>>> import numpy as np
>>> from numpy import linalg as LA
>>> np.set_printoptions(suppress=True, linewidth=140)
>>> u = np.array([2, 3, 2, 8])
>>> mat = u[np.abs(np.subtract.outer(np.arange(4), np.arange(4)))]
>>> mat
array([[2, 3, 2, 8],
       [3, 2, 3, 2],
       [2, 3, 2, 3],
       [8, 2, 3, 2]])
>>> evals, vecs = LA.eig(mat)
>>> evals.round(2)
array([13.09, -6.19,  1.91, -0.81])
>>> rng = np.random.default_rng(45247)
>>> lab = rng.permutation(4)
>>> lab
array([2, 0, 3, 1])
>>> out = mat[lab][:, lab]
>>> out
array([[2, 2, 3, 3],
       [2, 2, 8, 3],
       [3, 8, 2, 2],
       [3, 3, 2, 2]])
>>> np.allclose(out, mat)
False
>>> np.round(LA.det(out), 2), round(float(LA.det(mat[lab])), 2)
(np.float64(125.0), -125.0)
>>> np.round(np.sort(np.abs(LA.eigvals(out))), 2)
array([ 0.81,  1.91,  6.19, 13.09])
>>> np.diag(out)
array([2, 2, 2, 2])
>>> evals, vecs = LA.eigh(mat)
>>> np.round(vecs @ np.diag(evals) @ vecs.T, 2)
array([[2., 3., 2., 8.],
       [3., 2., 3., 2.],
       [2., 3., 2., 3.],
       [8., 2., 3., 2.]])
>>> evals.round(2)
array([-6.19, -0.81,  1.91, 13.09])
>>> np.round(LA.svd(mat, compute_uv=False), 2)
array([13.09,  6.19,  1.91,  0.81])
>>> np.round(vecs.T @ vecs, 2) + 0
array([[1., 0., 0., 0.],
       [0., 1., 0., 0.],
       [0., 0., 1., 0.],
       [0., 0., 0., 1.]])
>>> evals.sum(), np.trace(mat)
(np.float64(8.0), np.int64(8))
>>> np.einsum("ij,ji->", mat, mat)
np.int64(214)
>>> round(float(LA.det(2 * mat)), 2), np.round(LA.det(mat), 2)
(2000.0, np.float64(125.0))
>>> round(LA.det(mat.T), 2)
np.float64(125.0)
>>> np.round(np.poly(mat), 2)
array([  1.,  -8., -75., 100., 125.])
>>> u = np.array([2, 2, -1])
>>> np.array([np.convolve(row, u, "same") for row in mat])
array([[10,  8, 17, 14],
       [10,  7,  8,  1],
       [10,  8,  7,  4],
       [20,  2,  8,  1]])
>>> np.correlate(mat[1], mat[3], "full")
array([ 6, 13, 18, 41, 28, 28, 16])
>>> np.convolve(mat[1], u)
array([ 6, 10,  7,  8,  1, -2])
>>> np.polyval(u, mat[1])
array([23, 11, 23, 11])
>>> data = np.load("layer5.npy")
>>> data
array([[-1, -2, -3],
       [ 7,  3, -4],
       [-6,  5,  0]])
>>> np.kron(np.eye(2, dtype=int), data)
array([[-1, -2, -3,  0,  0,  0],
       [ 7,  3, -4,  0,  0,  0],
       [-6,  5,  0,  0,  0,  0],
       [ 0,  0,  0, -1, -2, -3],
       [ 0,  0,  0,  7,  3, -4],
       [ 0,  0,  0, -6,  5,  0]])
>>> np.einsum("ij,ji->", data, data)
np.int64(-22)
>>> round(LA.det(2 * data), 2), round(LA.det(data), 2)
(np.float64(-1816.0), np.float64(-227.0))
>>> np.round(LA.eigvals(data).sum().real, 2)
np.float64(2.0)
